In [1]: import numpy as np

In [2]: import numpy.linalg as la

In [3]: np.set_printoptions(precision=3, suppress=True, linewidth=140, sign=" ")

In [4]: J = np.loadtxt("dump.csv", delimiter=",")

In [5]: print(J)
[[ 3.029  3.015  0.022  0.969  1.99 ]
 [ 3.013  3.034 -0.012  1.042  2.003]
 [ 2.968  2.986  0.007  1.011  2.029]
 [ 0.036  0.995  1.007  0.019  2.976]
 [ 0.039  0.992  1.01  -0.002  2.985]
 [-0.023  1.01   0.995  0.037  3.045]
 [ 2.013  1.053  2.001  2.988  1.962]
 [ 1.989  1.021  1.997  3.009  1.967]
 [ 1.992  0.994  1.973  2.985  1.996]]

In [6]: B = np.c_[J[:, :2] @ np.array([[2, 1], [1, 1]]), np.array([0, 0, 1, 1, 0, 1, 4, 5, 3])]

In [7]: print(B)
[[ 9.073  6.044  0.   ]
 [ 9.06   6.047  0.   ]
 [ 8.922  5.954  1.   ]
 [ 1.067  1.031  1.   ]
 [ 1.07   1.031  0.   ]
 [ 0.964  0.987  1.   ]
 [ 5.079  3.066  4.   ]
 [ 4.999  3.01   5.   ]
 [ 4.978  2.986  3.   ]]

In [8]: print(la.matrix_rank(np.c_[J, B]))
6

In [9]: print(np.round(la.lstsq(J, B[:, 0])[0], 3) + 0)
[ 2.  1.  0.  0.  0.]

In [10]: m1 = np.load("layer14.npy")

In [11]: print(m1)
[[ 0.  1.  0.]
 [ 2.  1.  0.]
 [ 0.  0. -1.]]

In [12]: u, v = J[8], J[6]

In [13]: print(round(float(u @ u), 3))
21.743

In [14]: pr = (u @ v) / (u @ u) * u

In [15]: print(v - pr)
[ 0.012  0.055  0.019 -0.01  -0.043]

In [16]: print(pr)
[ 2.001  0.998  1.982  2.998  2.005]

In [17]: print(np.round(la.norm(u + v) ** 2 + la.norm(u - v) ** 2, 3))
87.371

In [18]: print(round((v - pr) @ u, 3))
0.0

In [19]: u = np.array([5, 2, 5])

In [20]: B = m1 + np.outer(u, np.eye(3)[0])

In [21]: print(B)
[[ 5.  1.  0.]
 [ 4.  1.  0.]
 [ 5.  0. -1.]]

In [22]: print(la.matrix_rank(B - m1))
1

In [23]: print(round(float(la.norm(J, 2) / la.norm(J)), 3))
0.883

In [24]: print(round(np.log10(la.cond(J))))
2

In [25]: print(np.abs(la.svd(J)[2][-1]))
[ 0.468  0.693  0.407  0.045  0.364]

In [26]: print(la.matrix_rank(J, rtol=0.1))
3

In [27]: x0 = np.array([1, 1, 2])

In [28]: h1 = np.maximum(m1 @ x0, 0)

In [29]: print(h1)
[ 1.  3.  0.]

In [30]: print(m1 * (h1 > 1e-9)[:, None])
[[ 0.  1.  0.]
 [ 2.  1.  0.]
 [ 0.  0. -0.]]

In [31]: print(np.maximum(m1 @ (3 * x0), 0))
[ 3.  9.  0.]
